$ ipython --no-banner

In [1]: import numpy as np

In [2]: np.set_printoptions(precision=2, suppress=True, linewidth=120, sign=" ")

In [3]: arr = np.array([[-2, -1], [0, 1], [2, 3], [4, 5], [6, 7], [8, 9]])

In [4]: other = arr[0, 0] * arr[1:] - np.outer(arr[1:, 0], arr[0])

In [5]: other
Out[5]: 
array([[  0,  -2],
       [  0,  -4],
       [  0,  -6],
       [  0,  -8],
       [  0, -10]])

In [6]: np.flatnonzero(~other.round(6).any(axis=1))
Out[6]: array([], dtype=int64)

In [7]: np.linalg.matrix_rank(other), np.linalg.matrix_rank(arr)
Out[7]: (np.int64(1), np.int64(2))

In [8]: print(arr[:, 0] / arr[0, 0])
[ 1. -0. -1. -2. -3. -4.]

In [9]: feats = np.array([[-13.0, -8.0, -1.0, -3.0],
   ...:     [20.0, 13.0, 2.0, 6.0],
   ...:     [-18.0, -12.0, -2.0, -5.0],
   ...:     [4.0, 2.0, 0.0, -1.0]])

In [10]: # rank 3

In [11]: np.round(feats @ np.linalg.pinv(feats) @ feats, 2) + 0
Out[11]: 
array([[-13.,  -8.,  -1.,  -3.],
       [ 20.,  13.,   2.,   6.],
       [-18., -12.,  -2.,  -5.],
       [  4.,   2.,   0.,  -1.]])

In [12]: np.unique(feats.round(6), axis=0).shape
Out[12]: (4, 4)

In [13]: (feats + feats.T) / 2
Out[13]: 
array([[-13. ,   6. ,  -9.5,   0.5],
       [  6. ,  13. ,  -5. ,   4. ],
       [ -9.5,  -5. ,  -2. ,  -2.5],
       [  0.5,   4. ,  -2.5,  -1. ]])

In [14]: print(np.linalg.matrix_power(feats, 3))
[[-61. -32.  -1.  -3.]
 [ 68.  37.   2.   6.]
 [-66. -36.  -2.  -5.]
 [ 52.  26.   0.  -1.]]

In [15]: np.trace(feats)
Out[15]: np.float64(-3.0)

In [16]: (feats - feats.T) / 2
Out[16]: 
array([[  0. , -14. ,   8.5,  -3.5],
       [ 14. ,   0. ,   7. ,   2. ],
       [ -8.5,  -7. ,   0. ,  -2.5],
       [  3.5,  -2. ,   2.5,   0. ]])

In [17]: round(float(np.linalg.det(feats)), 2)
Out[17]: -0.0

In [18]: np.linalg.cond(feats) > 100
Out[18]: np.True_

In [19]: round(np.linalg.norm(feats, 2) / np.linalg.norm(feats), 2)
Out[19]: np.float64(1.0)

In [20]: np.argsort(-np.linalg.norm(feats, axis=0).round(6), kind="stable")[:3]
Out[20]: array([ 0,  1,  3])

In [21]: np.linalg.matrix_rank(feats, rtol=0.1)
Out[21]: np.int64(1)

In [22]: feats.shape
Out[22]: (4, 4)

In [23]: feats[4]
Traceback (most recent call last):
  Cell In[23], line 1
    feats[4]
IndexError: index 4 is out of bounds for axis 0 with size 4


In [24]: np.diff(feats, axis=0)
Out[24]: 
array([[ 33.,  21.,   3.,   9.],
       [-38., -25.,  -4., -11.],
       [ 22.,  14.,   2.,   4.]])

In [25]: print(feats.sum(axis=1))
[-25.  41. -37.   5.]

In [26]: np.round(np.linalg.svd(feats, compute_uv=False), 2) + 0
Out[26]: array([ 36.95,   2.2 ,   0.44,   0.  ])

In [27]: np.zeros(4, 4)
Traceback (most recent call last):
  Cell In[27], line 1
    np.zeros(4, 4)
TypeError: Cannot interpret '4' as a data type


In [28]: np.count_nonzero(feats)
Out[28]: np.int64(15)

In [29]: left, s, Vt = np.linalg.svd(feats)

In [30]: np.argmax(s[:-1] / (s[1:] + 1e-6)) + 1
Out[30]: np.int64(3)

In [31]: other = left[:, :3] @ np.diag(s[:3]) @ Vt[:3]

In [32]: round(float(np.linalg.norm(feats - other) / np.linalg.norm(feats)), 2)
Out[32]: 0.0

In [33]: print(round(float(np.abs(feats - other).max()), 2))
0.0

In [34]: J = np.array([[1, 0, 2, 1, 3, 0],
    ...:     [1, 1, 0, 0, 3, 1],
    ...:     [1, 1, 2, 0, 3, 3],
    ...:     [3, 0, 1, 1, 2, 2],
    ...:     [2, 3, 0, 0, 1, 3],
    ...:     [1, 3, 1, 3, 3, 0]])

In [35]: J
Out[35]: 
array([[ 1,  0,  2,  1,  3,  0],
       [ 1,  1,  0,  0,  3,  1],
       [ 1,  1,  2,  0,  3,  3],
       [ 3,  0,  1,  1,  2,  2],
       [ 2,  3,  0,  0,  1,  3],
       [ 1,  3,  1,  3,  3,  0]])

In [36]: left, s, Vt = np.linalg.svd(arr)

In [37]: print(np.argmax(s[:-1] / (s[1:] + 1e-6)) + 1)
1

In [38]: other = left[:, :1] @ np.diag(s[:1]) @ Vt[:1]

In [39]: other
Out[39]: 
array([[-1.35, -1.56],
       [ 0.49,  0.57],
       [ 2.34,  2.71],
       [ 4.18,  4.84],
       [ 6.02,  6.98],
       [ 7.87,  9.12]])

In [40]: np.round(np.linalg.norm(arr - other, 2), 2), round(float(s[1]), 2)
Out[40]: (np.float64(1.21), 1.21)

In [41]: np.linalg.matrix_rank(other)
Out[41]: np.int64(1)
